$ ipython --no-banner

In [1]: import numpy as np

In [2]: from numpy import linalg as LA

In [3]: np.set_printoptions(precision=2, suppress=True, linewidth=100, floatmode="fixed")

In [4]: A = np.array([[6, 0, 0, 6, 9], [6, 0, 0, 6, 9], [4, 0, 0, 4, 6]])

In [5]: # row 1 repeats row 0

In [6]: r = LA.matrix_rank(A)

In [7]: r
Out[7]: np.int64(1)

In [8]: null = LA.svd(A)[2][r:].T

In [9]: np.round(null @ null.T, 2) + 0
Out[9]: 
array([[ 0.76,  0.00,  0.00, -0.24, -0.35],
       [ 0.00,  1.00,  0.00,  0.00,  0.00],
       [ 0.00,  0.00,  1.00,  0.00,  0.00],
       [-0.24,  0.00,  0.00,  0.76, -0.35],
       [-0.35,  0.00,  0.00, -0.35,  0.47]])

In [10]: LA.matrix_rank(A.T @ A), LA.matrix_rank(A @ A.T)
Out[10]: (np.int64(1), np.int64(1))

In [11]: null.shape
Out[11]: (5, 4)

In [12]: [int(LA.matrix_rank(A[:, :j + 1])) for j in range(5)]
Out[12]: [1, 1, 1, 1, 1]

In [13]: [int(LA.matrix_rank(A[:i])) for i in range(1, len(A) + 1)]
Out[13]: [1, 1, 1]

In [14]: U, sigma, vt = LA.svd(A)

In [15]: evecs = vt[:(sigma > 1e-8).sum()]

In [16]: rng = np.random.default_rng(825)

In [17]: x0 = A[2] + 3 * A[0] + rng.integers(2) * np.eye(5)[4]

In [18]: x0
Out[18]: array([22.00,  0.00,  0.00, 22.00, 33.00])

In [19]: evecs.T @ evecs
Out[19]: 
array([[0.24, 0.00, 0.00, 0.24, 0.35],
       [0.00, 0.00, 0.00, 0.00, 0.00],
       [0.00, 0.00, 0.00, 0.00, 0.00],
       [0.24, 0.00, 0.00, 0.24, 0.35],
       [0.35, 0.00, 0.00, 0.35, 0.53]])

In [20]: np.diag(evecs.T @ evecs)
Out[20]: array([0.24, 0.00, 0.00, 0.24, 0.53])

In [21]: t3 = np.stack([A, 2 * A, A[::-1]])

In [22]: np.einsum("bij,cij->bc", t3, t3)
Out[22]: 
array([[ 374,  748,  357],
       [ 748, 1496,  714],
       [ 357,  714,  374]])

In [23]: LA.norm(t3, axis=(1, 2))
Out[23]: array([19.34, 38.68, 19.34])

In [24]: (t3 @ A.T).shape
Out[24]: (3, 3, 3)

In [25]: LA.matrix_rank(t3)
Out[25]: array([1, 1, 1])

In [26]: t3.shape
Out[26]: (3, 3, 5)

In [27]: def softmax(z):
    ...:     e = np.exp(z - z.max(axis=-1, keepdims=True))
    ...:     return e / e.sum(axis=-1, keepdims=True)
    ...: 

In [28]: np.round(softmax(A[2]), 2) + 0
Out[28]: array([0.11, 0.00, 0.00, 0.11, 0.78])

In [29]: att = A @ A.T / np.sqrt(5)

In [30]: np.round(softmax(att + np.triu(np.full(att.shape, -np.inf), 1)), 2) + 0
Out[30]: 
array([[1.00, 0.00, 0.00],
       [0.50, 0.50, 0.00],
       [0.50, 0.50, 0.00]])

In [31]: softmax(att)[2] @ A
Out[31]: array([6.00, 0.00, 0.00, 6.00, 9.00])

In [32]: out = A / np.sqrt((A ** 2).mean(axis=1, keepdims=True))

In [33]: A - A.mean(axis=1, keepdims=True)
Out[33]: 
array([[ 1.80, -4.20, -4.20,  1.80,  4.80],
       [ 1.80, -4.20, -4.20,  1.80,  4.80],
       [ 1.20, -2.80, -2.80,  1.20,  3.20]])

In [34]: LA.matrix_rank(out) == LA.matrix_rank(A)
Out[34]: np.True_

In [35]: out[2]
Out[35]: array([1.08, 0.00, 0.00, 1.08, 1.63])

In [36]: LA.norm(out, axis=1)
Out[36]: array([2.24, 2.24, 2.24])

In [37]: F = np.array([[-2.76, -1.02, -0.79, -0.86],
    ...:     [1.82, 0.62, 0.61, 0.49],
    ...:     [-0.74, -0.38, -0.18, -0.18],
    ...:     [-2.54, -0.85, -0.85, -0.88],
    ...:     [1.22, 0.35, 0.52, 0.37],
    ...:     [-3.37, -1.02, -1.09, -1.15],
    ...:     [0.75, 0.33, 0.22, 0.32],
    ...:     [-3.22, -1.09, -1.07, -1.06],
    ...:     [1.46, 0.59, 0.5, 0.5],
    ...:     [3.27, 1.04, 1.18, 1.13],
    ...:     [-1.19, -0.41, -0.36, -0.29],
    ...:     [2.81, 0.98, 0.92, 1.01],
    ...:     [3.3, 1.13, 1.09, 0.99]])

In [38]: LA.cond(F) > 100
Out[38]: np.False_

In [39]: round(np.log10(LA.cond(F)))
Out[39]: 2

In [40]: LA.matrix_rank(F, rtol=0.1)
Out[40]: np.int64(1)

In [41]: np.argsort(-LA.norm(F, axis=0).round(6), kind="stable")[:3]
Out[41]: array([0, 1, 2])

In [42]: M = np.loadtxt("test10.csv", delimiter=",")

In [43]: M
Out[43]: 
array([[ 3.00,  3.00,  3.00,  3.00,  3.00,  3.00,  3.00],
       [ 3.00,  6.00,  6.00,  6.00,  6.00,  6.00,  6.00],
       [ 3.00,  6.00,  9.00,  9.00,  9.00,  9.00,  9.00],
       [ 3.00,  6.00,  9.00, 12.00, 12.00, 12.00, 12.00],
       [ 3.00,  6.00,  9.00, 12.00, 15.00, 15.00, 15.00],
       [ 3.00,  6.00,  9.00, 12.00, 15.00, 18.00, 18.00],
       [ 3.00,  6.00,  9.00, 12.00, 15.00, 18.00, 21.00]])

In [44]: x0 = np.ones(7)

In [45]: for _ in range(3):
    ...:     x0 = M @ x0
    ...:     x0 /= LA.norm(x0)
    ...:     print(round(x0 @ M @ x0, 2))
    ...: 
68.55
68.64
68.64

In [46]: np.round(LA.eigvalsh(M)[-1], 2)
Out[46]: np.float64(68.64)

In [47]: x0 = np.array([1, 3, 3, 3, 0, 3, 2])

In [48]: h = np.maximum(M @ x0, 0)

In [49]: h
Out[49]: array([ 45.00,  87.00, 120.00, 144.00, 159.00, 174.00, 180.00])

In [50]: M.T @ h
Out[50]: array([ 2727.00,  5319.00,  7650.00,  9621.00, 11160.00, 12222.00, 12762.00])

In [51]: M * (h > 1e-9)[:, None]
Out[51]: 
array([[ 3.00,  3.00,  3.00,  3.00,  3.00,  3.00,  3.00],
       [ 3.00,  6.00,  6.00,  6.00,  6.00,  6.00,  6.00],
       [ 3.00,  6.00,  9.00,  9.00,  9.00,  9.00,  9.00],
       [ 3.00,  6.00,  9.00, 12.00, 12.00, 12.00, 12.00],
       [ 3.00,  6.00,  9.00, 12.00, 15.00, 15.00, 15.00],
       [ 3.00,  6.00,  9.00, 12.00, 15.00, 18.00, 18.00],
       [ 3.00,  6.00,  9.00, 12.00, 15.00, 18.00, 21.00]])

In [52]: np.maximum(M @ (3 * x0), 0)
Out[52]: array([135.00, 261.00, 360.00, 432.00, 477.00, 522.00, 540.00])

In [53]: out = M[0, 0] * M[1:] - np.outer(M[1:, 0], M[0])

In [54]: out
Out[54]: 
array([[ 0.00,  9.00,  9.00,  9.00,  9.00,  9.00,  9.00],
       [ 0.00,  9.00, 18.00, 18.00, 18.00, 18.00, 18.00],
       [ 0.00,  9.00, 18.00, 27.00, 27.00, 27.00, 27.00],
       [ 0.00,  9.00, 18.00, 27.00, 36.00, 36.00, 36.00],
       [ 0.00,  9.00, 18.00, 27.00, 36.00, 45.00, 45.00],
       [ 0.00,  9.00, 18.00, 27.00, 36.00, 45.00, 54.00]])

In [55]: LA.matrix_rank(out), LA.matrix_rank(M)
Out[55]: (np.int64(6), np.int64(7))

In [56]: U, sigma, vt = LA.svd(A, full_matrices=False)

In [57]: np.round(U.T @ A @ vt.T, 2) + 0
Out[57]: 
array([[19.34,  0.00,  0.00],
       [ 0.00,  0.00,  0.00],
       [ 0.00,  0.00,  0.00]])

In [58]: round(np.sqrt((sigma ** 2).sum()), 2), round(LA.norm(A), 2)
Out[58]: (np.float64(19.34), np.float64(19.34))

In [59]: sigma.round(2) + 0
Out[59]: array([19.34,  0.00,  0.00])

In [60]: (sigma > 1e-8).sum()
Out[60]: np.int64(1)

In [61]: np.allclose(U * sigma @ vt, A)
Out[61]: True

In [62]: idx = rng.permutation(7)

In [63]: out = M[:, idx] * rng.choice([-1, 1], 7)

In [64]: out
Out[64]: 
array([[  3.00,  -3.00,   3.00,   3.00,  -3.00,   3.00,  -3.00],
       [  6.00,  -3.00,   6.00,   6.00,  -6.00,   6.00,  -6.00],
       [  9.00,  -3.00,   9.00,   9.00,  -9.00,   6.00,  -9.00],
       [  9.00,  -3.00,  12.00,  12.00, -12.00,   6.00, -12.00],
       [  9.00,  -3.00,  15.00,  15.00, -12.00,   6.00, -15.00],
       [  9.00,  -3.00,  15.00,  18.00, -12.00,   6.00, -18.00],
       [  9.00,  -3.00,  15.00,  18.00, -12.00,   6.00, -21.00]])

In [65]: U, _, vt = LA.svd(M.T @ out)

In [66]: np.round(U @ vt, 2) + 0
Out[66]: 
array([[ 0.00, -1.00,  0.00,  0.00,  0.00,  0.00,  0.00],
       [ 0.00,  0.00,  0.00,  0.00,  0.00,  1.00,  0.00],
       [ 1.00,  0.00,  0.00,  0.00,  0.00,  0.00,  0.00],
       [ 0.00,  0.00,  0.00,  0.00, -1.00,  0.00,  0.00],
       [ 0.00,  0.00,  1.00,  0.00,  0.00,  0.00,  0.00],
       [ 0.00,  0.00,  0.00,  1.00,  0.00,  0.00,  0.00],
       [ 0.00,  0.00,  0.00,  0.00,  0.00,  0.00, -1.00]])

In [67]: np.round(LA.lstsq(M, out)[0], 2) + 0
Out[67]: 
array([[ 0.00, -1.00,  0.00,  0.00,  0.00,  0.00,  0.00],
       [ 0.00,  0.00,  0.00,  0.00,  0.00,  1.00,  0.00],
       [ 1.00,  0.00,  0.00,  0.00,  0.00,  0.00,  0.00],
       [ 0.00,  0.00,  0.00,  0.00, -1.00,  0.00,  0.00],
       [ 0.00,  0.00,  1.00,  0.00,  0.00,  0.00,  0.00],
       [ 0.00,  0.00,  0.00,  1.00,  0.00,  0.00,  0.00],
       [ 0.00,  0.00,  0.00,  0.00,  0.00,  0.00, -1.00]])

In [68]: idx
Out[68]: array([2, 0, 4, 5, 3, 1, 6])

In [69]: m1 = np.array([[0, 0, -9, 0, 0, 0, 0],
    ...:     [0, 0, 0, 0, 0, 8, 0],
    ...:     [0, 0, 0, 0, 5, 0, 0],
    ...:     [-3, 0, 0, 0, 0, 0, 0],
    ...:     [0, 9, 0, 0, 0, 0, 0],
    ...:     [0, 0, 0, 3, 0, 0, 0],
    ...:     [0, 0, 0, 0, 0, 0, 6]])

In [70]: # splits into 2 blocks

In [71]: m1[5] @ m1[0]
Out[71]: np.int64(0)

In [72]: round(float(LA.norm(m1, "nuc")), 2)
Out[72]: 43.0

In [73]: round(LA.norm(m1, 2), 2)
Out[73]: np.float64(9.0)

In [74]: round(float(LA.norm(m1) ** 2 / LA.norm(m1, 2) ** 2), 2)
Out[74]: 3.77

In [75]: LA.norm(m1, axis=0)
Out[75]: array([3.00, 9.00, 9.00, 3.00, 5.00, 8.00, 6.00])

In [76]: np.round(LA.norm(m1, 1), 2), round(float(LA.norm(m1, np.inf)), 2)
Out[76]: (np.float64(9.0), 9.0)

In [77]: x0 = np.array([5, 5, 0, 4, 3, 2, 0])

In [78]: h = np.maximum(m1 @ x0, 0)

In [79]: m1 * (h > 1e-9)[:, None]
Out[79]: 
array([[0, 0, 0, 0, 0, 0, 0],
       [0, 0, 0, 0, 0, 8, 0],
       [0, 0, 0, 0, 5, 0, 0],
       [0, 0, 0, 0, 0, 0, 0],
       [0, 9, 0, 0, 0, 0, 0],
       [0, 0, 0, 3, 0, 0, 0],
       [0, 0, 0, 0, 0, 0, 0]])

In [80]: np.flatnonzero(h > 1e-9)
Out[80]: array([1, 2, 4, 5])

In [81]: m1.T @ h
Out[81]: array([  0, 405,   0,  36,  75, 128,   0])
